$ python -q
>>> import numpy as np
>>> np.set_printoptions(precision=2, suppress=True, linewidth=160, sign=" ")
>>> def rd(a):
...     return np.round(a, 2) + 0
... 
>>> M = np.load("layer6.npy")
>>> print(rd(M))
[[-0.28 -0.56  0.5   0.43  0.26 -0.24  0.01 -0.08  0.02  0.02 -0.07  0.02  0.01 -0.16]
 [-0.36 -0.25 -0.26  0.08 -0.3   0.25 -0.49 -0.17 -0.55 -0.05 -0.08 -0.02  0.04  0.07]
 [ 0.    0.44  0.06  0.35  0.   -0.05  0.21 -0.15 -0.38 -0.46  0.25 -0.08  0.14 -0.42]
 [-0.17  0.02 -0.02 -0.16  0.03  0.14  0.05 -0.45  0.1   0.09  0.15 -0.05 -0.77 -0.3 ]
 [ 0.41 -0.1   0.13  0.39 -0.14  0.17 -0.24  0.17  0.01  0.03  0.61  0.12 -0.25  0.25]
 [-0.04 -0.33  0.11 -0.47 -0.23  0.13  0.12 -0.08  0.08 -0.07  0.44  0.36  0.36 -0.33]
 [ 0.45 -0.16 -0.17 -0.07  0.08 -0.39 -0.19 -0.46 -0.09  0.25  0.14 -0.42  0.22 -0.11]
 [-0.19 -0.22 -0.33 -0.03  0.32  0.02  0.57  0.11 -0.37  0.17  0.33 -0.12 -0.03  0.3 ]
 [ 0.06 -0.09 -0.06 -0.09 -0.45 -0.7   0.12  0.19 -0.23 -0.1  -0.07  0.24 -0.32  0.02]
 [ 0.21  0.22  0.28  0.01  0.09  0.07  0.12 -0.4  -0.36  0.36 -0.18  0.56  0.05  0.2 ]
 [-0.28  0.12 -0.5   0.29  0.15 -0.27 -0.14 -0.25  0.39 -0.02  0.18  0.44  0.13  0.09]
 [ 0.09 -0.15 -0.17  0.41 -0.57  0.22  0.46 -0.17  0.22  0.21 -0.2  -0.1   0.09 -0.08]
 [-0.13  0.01  0.28 -0.14 -0.18 -0.06  0.12 -0.43  0.15 -0.45  0.08 -0.2   0.05  0.62]
 [-0.45  0.38  0.28  0.   -0.27 -0.17 -0.08  0.1   0.02  0.54  0.3  -0.22  0.13  0.03]]
>>> out = M / np.sqrt((M ** 2).mean(axis=1, keepdims=True))
>>> print(np.linalg.matrix_rank(out) == np.linalg.matrix_rank(M))
True
>>> print(rd(out[10]))
[-1.05  0.45 -1.86  1.09  0.55 -1.   -0.53 -0.94  1.45 -0.08  0.67  1.63  0.48  0.35]
>>> G = M.T @ M
>>> print(rd(np.linalg.svd(M, compute_uv=False) ** 2))
[ 1.  1.  1.  1.  1.  1.  1.  1.  1.  1.  1.  1.  1.  1.]
>>> print((M @ M.T).shape)
(14, 14)
>>> print(np.allclose(G, G.T))
True
>>> print(rd(np.abs(np.linalg.eigvals(M)).max()))
1.0
>>> x = np.array([3, 2, 0, 1, 1, 2, 0, 1, 1, 1, 0, 2, 0, 2])
>>> print(rd(np.sort(np.abs(np.degrees(np.angle(np.linalg.eigvals(M)))))))
[   0.     39.48   39.48   58.1    58.1    65.73   65.73  109.38  109.38  131.75  131.75  159.42  159.42  180.  ]
>>> print(rd(np.linalg.det(M)))
-1.0
>>> print(14 - np.linalg.matrix_rank(M - np.eye(14), tol=1e-8))
1
>>> print([p for p in range(1, 25) if np.allclose(np.linalg.matrix_power(M, p), np.eye(14))])
[]
>>> rng = np.random.default_rng(4144)
>>> t = np.sort(rng.uniform(-2, 2, 46))
>>> E = np.c_[t, t ** 2, t ** 3] @ np.array([[-2, 5, 3, -3, 0, 1, 1, -2, 3, 4, -2],
...     [-3, 5, -4, 3, -1, -5, -2, 1, 4, 4, -4],
...     [3, -5, -2, -4, -1, -2, 1, 4, 0, 2, 4]])
>>> print(rd(E))
[[-28.35  44.05  -6.36  44.99   3.37  -6.2  -16.32 -20.69   8.96  -7.06 -39.08]
 [-28.16  43.74  -6.38  44.73   3.34  -6.21 -16.23 -20.52   8.9   -7.02 -38.82]
 [-23.92  36.86  -6.68  38.87   2.64  -6.33 -14.26 -16.76   7.65  -5.98 -33.1 ]
 [-22.46  34.48  -6.75  36.84   2.41  -6.34 -13.56 -15.47   7.21  -5.63 -31.12]
 [-20.2   30.83  -6.83  33.69   2.05  -6.33 -12.49 -13.53   6.52  -5.11 -28.07]
 [-19.45  29.61  -6.84  32.63   1.94  -6.31 -12.12 -12.88   6.29  -4.94 -27.05]
 [-14.69  21.93  -6.79  25.91   1.24  -6.07  -9.78  -8.91   4.77  -3.92 -20.6 ]
 [-12.51  18.44  -6.66  22.8    0.94  -5.86  -8.68  -7.16   4.05  -3.48 -17.65]
 [-11.78  17.27  -6.6   21.73   0.84  -5.77  -8.31  -6.58   3.8   -3.34 -16.65]
 [ -9.89  14.25  -6.39  18.98   0.61  -5.5   -7.32  -5.12   3.15  -2.98 -14.08]
 [ -9.06  12.94  -6.27  17.76   0.51  -5.36  -6.88  -4.5    2.86  -2.83 -12.95]
 [ -8.9   12.68  -6.24  17.52   0.49  -5.33  -6.79  -4.38   2.8   -2.81 -12.73]
 [ -8.1   11.41  -6.1   16.33   0.4   -5.17  -6.36  -3.79   2.52  -2.67 -11.64]
 [ -4.97   6.5   -5.34  11.55   0.08  -4.34  -4.59  -1.62   1.37  -2.15  -7.34]
 [ -3.5    4.24  -4.8    9.19  -0.04  -3.8   -3.69  -0.7    0.81  -1.92  -5.31]
 [ -1.9    1.82  -3.96   6.44  -0.13  -3.    -2.62   0.17   0.18  -1.67  -3.06]
 [ -1.21   0.82  -3.47   5.16  -0.15  -2.55  -2.11   0.47  -0.1   -1.55  -2.09]
 [ -0.97   0.48  -3.26   4.68  -0.15  -2.36  -1.92   0.57  -0.19  -1.5   -1.74]
 [ -0.46  -0.21  -2.72   3.58  -0.14  -1.89  -1.47   0.71  -0.39  -1.37  -1.  ]
 [  0.17  -0.91  -1.59   1.77  -0.09  -0.98  -0.71   0.68  -0.56  -1.04  -0.03]
 [  0.22  -0.93  -1.38   1.5   -0.07  -0.82  -0.6    0.63  -0.56  -0.97   0.07]
 [  0.23  -0.93  -1.33   1.43  -0.07  -0.78  -0.57   0.62  -0.55  -0.95   0.09]
 [  0.24  -0.7   -0.65   0.65  -0.03  -0.32  -0.25   0.36  -0.41  -0.59   0.21]
 [  0.21  -0.58  -0.48   0.48  -0.02  -0.23  -0.18   0.28  -0.34  -0.48   0.19]
 [  0.2   -0.55  -0.45   0.44  -0.01  -0.21  -0.16   0.27  -0.32  -0.45   0.18]
 [ -0.51   1.19   0.43  -0.52  -0.05  -0.02   0.13  -0.33   0.78   1.    -0.54]
 [ -0.69   1.59   0.48  -0.66  -0.09  -0.13   0.14  -0.39   1.08   1.39  -0.74]
 [ -0.81   1.86   0.49  -0.75  -0.12  -0.22   0.15  -0.4    1.3    1.66  -0.87]
 [ -0.86   1.96   0.48  -0.79  -0.14  -0.26   0.15  -0.41   1.38   1.77  -0.93]
 [ -1.3    2.96   0.31  -1.18  -0.33  -0.86   0.13  -0.3    2.32   3.01  -1.42]
 [ -1.75   4.01  -0.31  -1.8   -0.71  -2.04   0.08   0.24   3.67   4.88  -1.9 ]
 [ -1.83   4.2   -0.51  -1.97  -0.81  -2.38   0.07   0.43   4.     5.36  -1.98]
 [ -2.01   4.73  -1.4   -2.7   -1.26  -3.74   0.02   1.3    5.23   7.2   -2.13]
 [ -2.03   4.82  -1.67  -2.92  -1.38  -4.14   0.02   1.58   5.56   7.7   -2.13]
 [ -1.72   4.78  -4.8   -5.5   -2.81  -8.4    0.02   5.01   8.67  12.81  -1.53]
 [ -1.71   4.76  -4.87  -5.55  -2.84  -8.48   0.03   5.09   8.73  12.91  -1.51]
 [ -1.69   4.74  -4.95  -5.62  -2.87  -8.59   0.03   5.18   8.8   13.03  -1.48]
 [ -1.38   4.36  -6.22  -6.71  -3.43 -10.23   0.07   6.65   9.85  14.88  -1.01]
 [ -1.27   4.22  -6.61  -7.05  -3.61 -10.73   0.09   7.12  10.16  15.45  -0.85]
 [ -0.41   3.03  -9.23  -9.39  -4.75 -14.01   0.23  10.26  12.11  19.06   0.39]
 [ -0.23   2.77  -9.72  -9.83  -4.96 -14.62   0.26  10.86  12.45  19.72   0.65]
 [  1.68  -0.1  -14.23 -14.08  -6.92 -20.12   0.63  16.51  15.42  25.6    3.33]
 [  2.26  -0.98 -15.45 -15.26  -7.44 -21.57   0.75  18.06  16.16  27.13   4.13]
 [  2.55  -1.44 -16.05 -15.85  -7.7  -22.29   0.81  18.84  16.52  27.89   4.53]
 [  2.85  -1.89 -16.65 -16.44  -7.96 -23.     0.87  19.61  16.87  28.63   4.94]
 [  5.94  -6.74 -22.45 -22.3  -10.47 -29.86   1.54  27.24  20.14  35.75   9.19]]
>>> D = np.linalg.norm(E[:, None] - E[None], axis=-1)
>>> print(D.shape)
(46, 46)
>>> print(D.mean(axis=1).argmax())
0
>>> print(D[22].round(6).argsort(kind="stable")[:4])
[ 22  23  24  21]
